$ python3 -q
>>> import numpy as np
>>> np.set_printoptions(precision=2, suppress=True, linewidth=100)
>>> F = np.loadtxt("w.csv", delimiter=",")
>>> F
array([[-6.2 , -2.52,  2.89,  0.71,  1.8 ],
       [-2.08,  0.54, -8.02,  3.11, -4.79],
       [-0.07, -0.18, -6.91,  2.7 , -3.9 ],
       [-6.49, -1.22,  1.37,  1.66,  0.51],
       [-0.18,  0.06,  2.18,  2.83, -2.4 ],
       [ 0.83, -1.26,  0.44, -0.08, -1.24],
       [-2.38,  0.01, -7.46,  2.08, -4.36],
       [-5.56, -0.13,  2.94,  2.24,  1.14],
       [-0.84,  0.8 , -6.19,  1.99, -4.01],
       [-7.25,  0.04,  2.6 ,  1.26, -1.26],
       [-7.19, -1.89,  0.02,  0.91,  1.74],
       [-0.26, -0.26, -6.85,  0.77, -4.41],
       [-1.53, -0.39, -6.2 ,  2.24, -4.15],
       [-0.57,  0.94, -6.55,  3.45, -3.34],
       [-3.73, -0.86,  2.17, -0.27,  0.99],
       [-0.85, -0.05, -7.39,  1.54, -4.93],
       [-1.43, -0.1 , -6.86,  3.97, -5.08],
       [-2.11,  1.55, -6.64,  3.16, -7.06],
       [ 1.5 , -0.27, -0.03,  2.17, -3.09],
       [-3.02, -0.67, -6.88,  2.77, -5.72],
       [ 0.59, -0.9 , -7.79,  3.93, -5.95],
       [-0.79, -0.91, -6.64,  2.02, -5.48],
       [ 1.02, -1.56, -0.06,  2.13, -3.31],
       [-1.09, -1.16, -7.98,  2.58, -5.73],
       [ 1.95,  0.41, -1.16, -1.19, -3.05],
       [-2.21,  1.69, -6.71, -0.51, -2.96]])
>>> x = np.array([0, -1, -1, 2, 2])
>>> y = F @ x
>>> print(np.round(np.linalg.solve(F.T @ F, F.T @ y), 2) + 0)
[ 0. -1. -1.  2.  2.]
>>> rng = np.random.default_rng(17)
>>> y = y + 0.3 * rng.normal(size=26)
>>> print(y)
[ 4.98  4.22  4.53  3.81 -1.95 -1.81  2.65  3.69  1.28 -2.66  6.49  0.11  2.16  6.39  0.31  0.52
  5.14 -2.7  -1.33  1.68  4.98  0.95 -1.01  2.66 -7.63 -1.98]
>>> beta, *_ = np.linalg.lstsq(F, y)
>>> np.round(F.T @ (y - F @ beta), 2) + 0
array([0., 0., 0., 0., 0.])
>>> beta
array([ 0.03, -0.99, -1.01,  2.  ,  2.01])
>>> [round(float(np.linalg.norm(np.linalg.solve(F.T @ F + lam * np.eye(5), F.T @ y))), 2) for lam in (0, 1, 10, 100)]
[3.17, 3.03, 2.19, 0.7]
>>> P = F @ np.linalg.solve(F.T @ F, F.T)
>>> print(np.linalg.matrix_rank(np.eye(26) - P))
21
>>> print(np.round(np.trace(P), 2))
5.0
>>> print(P @ F[:, 2])
[ 2.89 -8.02 -6.91  1.37  2.18  0.44 -7.46  2.94 -6.19  2.6   0.02 -6.85 -6.2  -6.55  2.17 -7.39
 -6.86 -6.64 -0.03 -6.88 -7.79 -6.64 -0.06 -7.98 -1.16 -6.71]
>>> print(np.diag(P))
[0.29 0.13 0.11 0.17 0.3  0.13 0.09 0.25 0.08 0.42 0.31 0.12 0.06 0.25 0.09 0.09 0.14 0.32 0.17
 0.12 0.2  0.13 0.25 0.16 0.28 0.33]
>>> M2 = np.c_[F[:, :1] @ np.array([[0]]), np.array([5, 1, 4, 1, 2, 5, 2, 3, 3, 3, 3, 2, 3, 4, 3, 5, 3, 5, 0, 5, 1, 0, 0, 5, 3, 4])]
>>> print(M2)
[[0. 5.]
 [0. 1.]
 [0. 4.]
 [0. 1.]
 [0. 2.]
 [0. 5.]
 [0. 2.]
 [0. 3.]
 [0. 3.]
 [0. 3.]
 [0. 3.]
 [0. 2.]
 [0. 3.]
 [0. 4.]
 [0. 3.]
 [0. 5.]
 [0. 3.]
 [0. 5.]
 [0. 0.]
 [0. 5.]
 [0. 1.]
 [0. 0.]
 [0. 0.]
 [0. 5.]
 [0. 3.]
 [0. 4.]]
>>> np.linalg.matrix_rank(M2)
np.int64(1)
>>> np.linalg.norm(np.linalg.qr(F)[0].T @ M2, axis=0) ** 2 / ((M2 ** 2).sum(axis=0) + 1e-12)
array([0.  , 0.71])
>>> cen = F - F.mean(axis=0)
>>> left, sv, Vh = np.linalg.svd(cen, full_matrices=False)
>>> np.abs(Vh[-1])
array([0.21, 0.56, 0.16, 0.46, 0.64])
>>> print(np.abs(Vh[0]).argmax())
2
>>> print(np.linalg.matrix_rank(cen))
5
>>> print(round(float((sv ** 2).sum() ** 2 / (sv ** 4).sum()), 2))
1.69
>>> Vh[0] * np.sign(Vh[0, np.abs(Vh[0]).argmax()])
array([-0.32, -0.09,  0.81, -0.12,  0.47])
>>> sv ** 2 / (sv ** 2).sum()
array([0.75, 0.16, 0.05, 0.03, 0.02])
>>> X = np.load("sample2.npy")
>>> X
array([[0.67, 0.33],
       [0.25, 0.75]])
>>> lab = rng.permutation(2)
>>> M2 = X[:, lab] * rng.choice([-1, 1], 2)
>>> M2
array([[-0.67, -0.33],
       [-0.25, -0.75]])
>>> left, _, Vh = np.linalg.svd(X.T @ M2)
>>> np.round(left @ Vh, 2) + 0
array([[-1.,  0.],
       [ 0., -1.]])
>>> lab
array([0, 1])
>>> np.round(np.linalg.lstsq(X, M2)[0], 2) + 0
array([[-1.,  0.],
       [ 0., -1.]])
>>> vals, V = np.linalg.eig(M2)
>>> vals
array([-0.42, -1.  ])
>>> np.round(M2 @ V[:, 0] - vals[0] * V[:, 0], 2) + 0
array([0., 0.])
>>> np.sort(np.linalg.eigvals(np.linalg.inv(M2)))
array([-2.38, -1.  ])
>>> lab = rng.permutation(2)
>>> lab
array([0, 1])
>>> M2 = X[lab][:, lab]
>>> np.allclose(M2, X)
True
>>> np.sort(np.abs(np.linalg.eigvals(M2)))
array([0.42, 1.  ])
>>> print(np.diag(M2))
[0.67 0.75]
>>> A = np.loadtxt("data.csv", delimiter=",")
>>> print(A)
[[  9.9    9.07  -3.72  -2.18   7.8   -0.74]
 [ -1.62   9.1   10.74  -0.92  -6.1    3.61]
 [  3.51  -7.19   9.81   0.82   4.4   -8.19]
 [ -5.42  -3.49  -2.31 -13.38  -5.55  -8.72]
 [ -8.61   6.25   0.65   9.44   1.64  -8.57]]
>>> M2 = A / np.linalg.norm(A, axis=1, keepdims=True)
>>> gram = M2 @ M2.T
>>> (gram - 2 * np.eye(5)).round(6).argmax(axis=1)
array([1, 4, 3, 2, 1])
>>> np.linalg.norm(M2, axis=1)
array([1., 1., 1., 1., 1.])
>>> (np.abs(gram) > 0.9).astype(int)
array([[1, 0, 0, 0, 0],
       [0, 1, 0, 0, 0],
       [0, 0, 1, 0, 0],
       [0, 0, 0, 1, 0],
       [0, 0, 0, 0, 1]])
>>> M2 = np.array([[-3, 0, -3],
...     [0, 0, 1],
...     [-2, 0, -2],
...     [1, 3, -3],
...     [-1, 2, 0],
...     [3, 1, 3]])
>>> print(np.vstack([A, M2.T]).shape)
(8, 6)
>>> print(np.einsum("ij->j", A))
[ -2.24  13.75  15.17  -6.22   2.19 -22.62]
>>> print(np.round(np.abs(np.linalg.eigvals(X)).max(), 2))
1.0
>>> print(round(np.linalg.det(X), 2))
0.42
>>> np.trace(X)
np.float64(1.42)
>>> (X + X.T) / 2
array([[0.67, 0.29],
       [0.29, 0.75]])
>>> np.allclose(X @ X.T, X.T @ X)
False
>>> E = np.loadtxt("mat.csv", delimiter=",")
>>> E
array([[0.47, 0.22, 0.07, 0.43, 0.11],
       [0.22, 0.11, 0.03, 0.2 , 0.05],
       [0.07, 0.03, 0.01, 0.06, 0.02],
       [0.43, 0.2 , 0.06, 0.39, 0.1 ],
       [0.11, 0.05, 0.02, 0.1 , 0.03]])
>>> # applying it twice changes nothing
>>> np.linalg.cond(E) > 100
np.True_
>>> np.linalg.matrix_rank(E, rtol=0.1)
np.int64(1)
>>> round(np.linalg.norm(E, 2) / np.linalg.norm(E), 2)
np.float64(1.0)
>>> print(np.argsort(-np.linalg.norm(E, axis=0).round(6), kind="stable")[:3])
[0 3 1]
>>> vals, V = np.linalg.eigh(E)
>>> x = np.array([3, -2, -1, 3, 1])
>>> round(x @ E @ x / (x @ x), 2), np.round(vals[0], 2), np.round(vals[-1], 2)
(np.float64(0.46), np.float64(-0.0), np.float64(1.0))
>>> round(np.abs(E).sum(axis=1).max(), 2), round(float(np.abs(vals).max()), 2)
(np.float64(1.3), 1.0)
>>> np.round(np.linalg.eigvalsh(E[1:, 1:]), 2) + 0
array([0.  , 0.  , 0.  , 0.53])
>>> np.abs(np.diag(np.linalg.qr(E)[1])) > 1e-9
array([ True, False, False, False, False])
>>> np.allclose(E[:-1].T @ np.linalg.lstsq(E[:-1].T, E[-1])[0], E[-1])
True
>>> print(np.unique(E.round(6), axis=0).shape)
(5, 5)
>>> np.linalg.lstsq(E[:-1].T, E[-1])[2]
np.int32(1)
>>> O, V = np.linalg.qr(X[:, :1])[0], np.linalg.qr(X[:, 1:])[0]
>>> sv = np.linalg.svd(O.T @ V, compute_uv=False)
>>> (sv > 0.9).sum()
np.int64(0)
>>> np.degrees(np.arccos(sv.clip(0, 1)))
array([45.79])
>>> print(sv)
[0.7]
>>> print(np.round(np.linalg.norm(O @ O.T - V @ V.T, 2), 2))
0.72
>>> O, _ = np.linalg.qr(np.array([[-1.1, -0.4, 0.0],
...     [-0.9, -1.3, 0.3],
...     [-1.0, 0.3, -0.7],
...     [1.7, 2.0, 0.7],
...     [-0.8, 1.4, 0.1]]))
>>> J = O @ O.T
>>> J
array([[ 0.28,  0.31,  0.03, -0.15,  0.29],
       [ 0.31,  0.62, -0.33, -0.17,  0.05],
       [ 0.03, -0.33,  0.59, -0.3 ,  0.21],
       [-0.15, -0.17, -0.3 ,  0.75,  0.23],
       [ 0.29,  0.05,  0.21,  0.23,  0.76]])
>>> M2 = np.array([[3, 0], [-3, -3]])
>>> basis = np.kron(M2, J)
>>> basis
array([[ 0.85,  0.93,  0.08, -0.44,  0.87,  0.  ,  0.  ,  0.  , -0.  ,  0.  ],
       [ 0.93,  1.85, -0.99, -0.51,  0.15,  0.  ,  0.  , -0.  , -0.  ,  0.  ],
       [ 0.08, -0.99,  1.78, -0.89,  0.64,  0.  , -0.  ,  0.  , -0.  ,  0.  ],
       [-0.44, -0.51, -0.89,  2.24,  0.68, -0.  , -0.  , -0.  ,  0.  ,  0.  ],
       [ 0.87,  0.15,  0.64,  0.68,  2.28,  0.  ,  0.  ,  0.  ,  0.  ,  0.  ],
       [-0.85, -0.93, -0.08,  0.44, -0.87, -0.85, -0.93, -0.08,  0.44, -0.87],
       [-0.93, -1.85,  0.99,  0.51, -0.15, -0.93, -1.85,  0.99,  0.51, -0.15],
       [-0.08,  0.99, -1.78,  0.89, -0.64, -0.08,  0.99, -1.78,  0.89, -0.64],
       [ 0.44,  0.51,  0.89, -2.24, -0.68,  0.44,  0.51,  0.89, -2.24, -0.68],
       [-0.87, -0.15, -0.64, -0.68, -2.28, -0.87, -0.15, -0.64, -0.68, -2.28]])
>>> print(basis.shape)
(10, 10)
>>> def softmax(z):
...     e = np.exp(z - z.max(axis=-1, keepdims=True))
...     return e / e.sum(axis=-1, keepdims=True)
... 
>>> print(softmax(J[3] + 5))
[0.15 0.15 0.13 0.36 0.22]
>>> scores = J @ J.T / np.sqrt(5)
>>> softmax(scores + np.triu(np.full(scores.shape, -np.inf), 1))
array([[1.  , 0.  , 0.  , 0.  , 0.  ],
       [0.47, 0.53, 0.  , 0.  , 0.  ],
       [0.32, 0.27, 0.41, 0.  , 0.  ],
       [0.23, 0.22, 0.21, 0.34, 0.  ],
       [0.2 , 0.18, 0.19, 0.19, 0.24]])
>>> softmax(scores)
array([[0.21, 0.21, 0.19, 0.17, 0.21],
       [0.22, 0.25, 0.16, 0.18, 0.19],
       [0.2 , 0.17, 0.25, 0.17, 0.21],
       [0.18, 0.18, 0.17, 0.27, 0.21],
       [0.2 , 0.18, 0.19, 0.19, 0.24]])
>>> softmax(scores)[3] @ J
array([0.13, 0.07, 0.01, 0.14, 0.32])
>>> vals, V = np.linalg.eigh(J)
>>> print(np.linalg.eigvalsh(J + 2 * np.eye(5)))
[2. 2. 3. 3. 3.]
>>> round(float(vals.sum()), 2), np.trace(J)
(3.0, np.float64(3.0))
>>> (vals > 1e-8).sum(), (vals < -1e-8).sum()
(np.int64(3), np.int64(0))
>>> np.round(V.T @ V, 2) + 0
array([[1., 0., 0., 0., 0.],
       [0., 1., 0., 0., 0.],
       [0., 0., 1., 0., 0.],
       [0., 0., 0., 1., 0.],
       [0., 0., 0., 0., 1.]])
>>> np.round(np.linalg.eigvalsh(J @ J), 2) + 0
array([0., 0., 1., 1., 1.])
>>> np.unique(vals.round(6) + 0, return_counts=True)[1]
array([2, 3])
